$ python3 -q
>>> import numpy as np
>>> import numpy.linalg as la
>>> np.set_printoptions(suppress=True, linewidth=160)
>>> rd = lambda a: np.round(a, 2) + 0
>>> arr = np.load("arr.npy")
>>> rd(arr)
array([[-0.77,  0.38,  0.51, -0.07],
       [-0.57, -0.13, -0.72,  0.37],
       [ 0.29,  0.77, -0.08,  0.56],
       [ 0.  , -0.49,  0.47,  0.74]])
>>> rng = np.random.default_rng(699)
>>> labels = rng.permutation(4)
>>> labels
array([2, 1, 0, 3])
>>> Y = arr[labels][:, labels]
>>> np.allclose(Y, arr)
False
>>> rd(np.sort(np.abs(la.eigvals(Y))))
array([1., 1., 1., 1.])
>>> rd(np.trace(Y))
np.float64(-0.23)
>>> proj = np.triu(np.array([[1, 1, 3, 1], [1, 2, 1, 2], [3, 0, 3, 0], [1, 3, 3, 3]]), 1) + np.eye(4)
>>> Y = proj @ arr @ la.inv(proj)
>>> rd(Y)
array([[-0.48,  2.57, -1.1 , -1.93],
       [-0.29, -0.05,  1.04,  2.78],
       [ 0.29,  0.49, -1.42, -0.7 ],
       [ 0.  , -0.49,  0.96,  1.72]])
>>> rd(la.det(Y))
np.float64(-1.0)
>>> rd(np.trace(Y)), rd(np.trace(arr))
(np.float64(-0.23), np.float64(-0.23))
>>> feats = np.loadtxt("run5.csv", delimiter=",")
>>> feats
array([[ 1.,  1., -1.,  1., -3.,  2.,  3.],
       [ 0.,  0.,  2.,  1., -2., -3., -2.],
       [ 0.,  0.,  0.,  0.,  0., -1., -1.],
       [ 0.,  0.,  0., -2., -1.,  1.,  2.],
       [ 0.,  0.,  0.,  0.,  0., -2.,  3.],
       [ 0.,  0.,  0.,  0.,  0.,  3.,  0.],
       [ 0.,  0.,  0.,  0.,  0.,  0.,  0.]])
>>> U, s, Vt = la.svd(feats)
>>> V = Vt[:(s > 1e-8).sum()]
>>> x = feats[5] + 5 * feats[2] + rng.integers(2) * np.eye(7)[2]
>>> x
array([ 0.,  0.,  0.,  0.,  0., -2., -5.])
>>> rd(np.diag(V.T @ V))
array([0.1 , 0.1 , 0.89, 0.98, 0.93, 1.  , 1.  ])
>>> rd(la.norm(x - V.T @ V @ x))
np.float64(0.0)
>>> la.matrix_rank(np.vstack([feats, x]))
np.int64(5)
>>> np.unique(feats.round(6), axis=0).shape
(7, 7)
>>> rd(feats @ la.pinv(feats) @ feats)
array([[ 1.,  1., -1.,  1., -3.,  2.,  3.],
       [ 0.,  0.,  2.,  1., -2., -3., -2.],
       [ 0.,  0.,  0.,  0.,  0., -1., -1.],
       [ 0.,  0.,  0., -2., -1.,  1.,  2.],
       [ 0.,  0.,  0.,  0.,  0., -2.,  3.],
       [ 0.,  0.,  0.,  0.,  0.,  3.,  0.],
       [ 0.,  0.,  0.,  0.,  0.,  0.,  0.]])
>>> np.abs(np.diag(la.qr(feats)[1])) > 1e-9
array([ True, False, False,  True, False,  True, False])
>>> rd(np.trace(la.pinv(feats) @ feats))
np.float64(5.0)
>>> np.allclose(feats[:-1].T @ la.lstsq(feats[:-1].T, feats[-1])[0], feats[-1])
True
>>> labels = rng.permutation(7)
>>> labels
array([2, 0, 4, 3, 5, 1, 6])
>>> Y = feats[labels][:, labels]
>>> rd(np.sort(np.abs(la.eigvals(Y))))
array([0., 0., 0., 0., 1., 2., 3.])
>>> np.diag(Y)
array([ 0.,  1.,  0., -2.,  3.,  0.,  0.])
>>> np.trace(Y)
np.float64(2.0)
>>> np.diff(feats, axis=0)
array([[-1., -1.,  3.,  0.,  1., -5., -5.],
       [ 0.,  0., -2., -1.,  2.,  2.,  1.],
       [ 0.,  0.,  0., -2., -1.,  2.,  3.],
       [ 0.,  0.,  0.,  2.,  1., -3.,  1.],
       [ 0.,  0.,  0.,  0.,  0.,  5., -3.],
       [ 0.,  0.,  0.,  0.,  0., -3.,  0.]])
>>> np.unravel_index(np.abs(feats).argmax(), feats.shape)
(np.int64(0), np.int64(4))
>>> feats.shape
(7, 7)
>>> rd(feats.mean(axis=0))
array([ 0.14,  0.14,  0.14,  0.  , -0.86,  0.  ,  0.71])
>>> rd(la.norm(feats))
np.float64(9.06)
>>> U, s, Vt = la.svd(feats)
>>> np.argmax(s[:-1] / (s[1:] + 1e-6)) + 1
np.int64(5)
>>> Y = U[:, :5] @ np.diag(s[:5]) @ Vt[:5]
>>> la.matrix_rank(feats, rtol=0.05)
np.int64(5)
>>> rd(la.norm(feats - Y) / la.norm(feats))
np.float64(0.0)
>>> la.matrix_rank(Y)
np.int64(5)
>>> E = np.load("mat.npy")
>>> E
array([[ 1,  0,  0],
       [ 3,  1,  0],
       [ 3, -1,  1]])
>>> np.allclose(E @ E.T, E.T @ E)
False
>>> rd(np.sort(np.abs(la.eigvals(E))))
array([1., 1., 1.])
>>> np.trace(E)
np.int64(3)
>>> rd(np.abs(la.eigvals(E)).max())
np.float64(1.0)
>>> np.allclose(E, E.T)
False
>>> w, V = la.eig(E)
>>> E @ V[:, 0] - w[0] * V[:, 0]
array([0., 0., 0.])
>>> rd(np.sort(la.eigvals(la.inv(E))))
array([1., 1., 1.])
>>> np.prod(w)
np.float64(1.0)
>>> np.argsort(-la.norm(E, axis=0).round(6), kind="stable")[:3]
array([0, 1, 2])
>>> [round(float(x), 2) for x in la.svd(E, compute_uv=False)[:3]]
[4.41, 1.58, 0.14]
>>> x = np.array([-1, -2, 2, -2])
>>> rd(la.inv(arr))
array([[-0.77, -0.57,  0.29,  0.  ],
       [ 0.38, -0.13,  0.77, -0.49],
       [ 0.51, -0.72, -0.08,  0.47],
       [-0.07,  0.37,  0.56,  0.74]])
>>> rd(la.norm(x)), rd(la.norm(arr @ x))
(np.float64(3.61), np.float64(3.61))
>>> [p for p in range(1, 25) if np.allclose(la.matrix_power(arr, p), np.eye(4))]
[]
